$ python3 -q
>>> import numpy as np
>>> import numpy.linalg as la
>>> np.set_printoptions(suppress=True, linewidth=100)
>>> rnd = lambda a: np.round(a, 2) + 0
>>> mat = np.array([[2, -8, -8, -15, -8],
...     [-8, 16, -7, -10, -10],
...     [-8, -7, 12, -6, 1],
...     [-15, -10, -6, -16, -5],
...     [-8, -10, 1, -5, 10]])
>>> vals, vecs = la.eigh(mat)
>>> x0 = np.array([1, -1, 2, -1, 2])
>>> (np.sign(vecs[:, -1].round(6)) == np.sign(vecs[0, -1].round(6))).astype(int)
array([1, 1, 0, 0, 0])
>>> Uu, sig, Vt = la.svd(mat, full_matrices=False)
>>> (sig > 1e-8).sum()
np.int64(5)
>>> rnd(Vt @ Vt.T)
array([[1., 0., 0., 0., 0.],
       [0., 1., 0., 0., 0.],
       [0., 0., 1., 0., 0.],
       [0., 0., 0., 1., 0.],
       [0., 0., 0., 0., 1.]])
>>> Uu.shape, sig.shape, Vt.shape
((5, 5), (5,), (5, 5))
>>> rnd(np.sqrt((sig ** 2).sum())), rnd(la.norm(mat))
(np.float64(47.07), np.float64(47.07))
>>> np.abs(Uu[:, 0]).round(6).argmax()
np.int64(3)
>>> Q = mat.astype(float).copy()
>>> for j in range(5):
...     Q[:, j] -= Q[:, :j] @ (Q[:, :j].T @ Q[:, j])
...     Q[:, j] /= la.norm(Q[:, j])
... 
>>> rnd(Q.T @ Q)
array([[1., 0., 0., 0., 0.],
       [0., 1., 0., 0., 0.],
       [0., 0., 1., 0., 0.],
       [0., 0., 0., 1., 0.],
       [0., 0., 0., 0., 1.]])
>>> rng = np.random.default_rng(719025)
>>> lab = rng.permutation(5)
>>> lab
array([0, 2, 1, 3, 4])
>>> B = mat[lab][:, lab]
>>> B
array([[  2,  -8,  -8, -15,  -8],
       [ -8,  12,  -7,  -6,   1],
       [ -8,  -7,  16, -10, -10],
       [-15,  -6, -10, -16,  -5],
       [ -8,   1, -10,  -5,  10]])
>>> rnd(np.sort(np.abs(la.eigvals(B))))
array([ 4.61, 10.12, 16.13, 26.64, 33.5 ])
>>> np.allclose(B, mat)
False
>>> np.trace(B)
np.int64(24)
>>> B = la.inv(mat)
>>> rnd(B)
array([[ 0.07,  0.  ,  0.01, -0.07,  0.02],
       [ 0.  ,  0.06,  0.01, -0.05,  0.03],
       [ 0.01,  0.01,  0.08, -0.04, -0.01],
       [-0.07, -0.05, -0.04,  0.07, -0.07],
       [ 0.02,  0.03, -0.01, -0.07,  0.11]])
>>> rnd(mat @ B)
array([[1., 0., 0., 0., 0.],
       [0., 1., 0., 0., 0.],
       [0., 0., 1., 0., 0.],
       [0., 0., 0., 1., 0.],
       [0., 0., 0., 0., 1.]])
>>> rnd(la.inv(B))
array([[  2.,  -8.,  -8., -15.,  -8.],
       [ -8.,  16.,  -7., -10., -10.],
       [ -8.,  -7.,  12.,  -6.,   1.],
       [-15., -10.,  -6., -16.,  -5.],
       [ -8., -10.,   1.,  -5.,  10.]])
>>> K = np.array([[1, 0, 5, 1, 4], [4, 1, 5, 0, 5], [2, 0, 3, 3, 3]])
>>> K
array([[1, 0, 5, 1, 4],
       [4, 1, 5, 0, 5],
       [2, 0, 3, 3, 3]])
>>> np.abs(K).max()
np.int64(5)
>>> K.sum(axis=1)
array([11, 15, 11])
>>> np.count_nonzero(K)
np.int64(12)
>>> np.diff(K, axis=0)
array([[ 3,  1,  0, -1,  1],
       [-2, -1, -2,  3, -2]])
>>> B = K / la.norm(K, axis=1, keepdims=True)
>>> cov = B @ B.T
>>> (cov - 2 * np.eye(3)).round(6).argmax(axis=1)
array([1, 0, 0])
>>> rnd(la.norm(B, axis=1))
array([1., 1., 1.])
>>> X = np.load("a.npy")
>>> X
array([[ 0.9, -0.3, -0.3, -0.1],
       [-0.3,  0.1, -0.9, -0.3],
       [-0.3, -0.9,  0.1, -0.3],
       [-0.1, -0.3, -0.3,  0.9]])
>>> vals, vecs = la.eig(X)
>>> rnd(X @ vecs[:, 0] - vals[0] * vecs[:, 0])
array([0., 0., 0., 0.])
>>> rnd(np.sort(la.eigvals(la.inv(X))))
array([-1.,  1.,  1.,  1.])
>>> B = K + rng.integers(-2, 3, (3, 1)) @ rng.integers(-2, 3, (1, 5))
>>> B
array([[ 1,  0,  5,  1,  4],
       [ 4,  1,  7,  4,  7],
       [ 2,  0,  1, -1,  1]])
>>> la.matrix_rank(B - K, tol=1e-8)
np.int64(1)
>>> B - K
array([[ 0,  0,  0,  0,  0],
       [ 0,  0,  2,  4,  2],
       [ 0,  0, -2, -4, -2]])
>>> E = np.array([[1, -1, -1, 1, 1, -1, -1, 1],
...     [1, -1, 1, -1, -1, 1, -1, 1],
...     [1, 1, -1, -1, 1, 1, -1, -1],
...     [1, -1, -1, 1, -1, 1, 1, -1],
...     [1, 1, 1, 1, -1, -1, -1, -1]])
>>> cov = E.T @ E
>>> rnd(la.eigvalsh(cov)[::-1])
array([8., 8., 8., 8., 8., 0., 0., 0.])
>>> np.trace(cov), (E ** 2).sum()
(np.int64(40), np.int64(40))
>>> rnd(la.svd(E, compute_uv=False) ** 2)
array([8., 8., 8., 8., 8.])
>>> np.diag(cov)
array([5, 5, 5, 5, 5, 5, 5, 5])
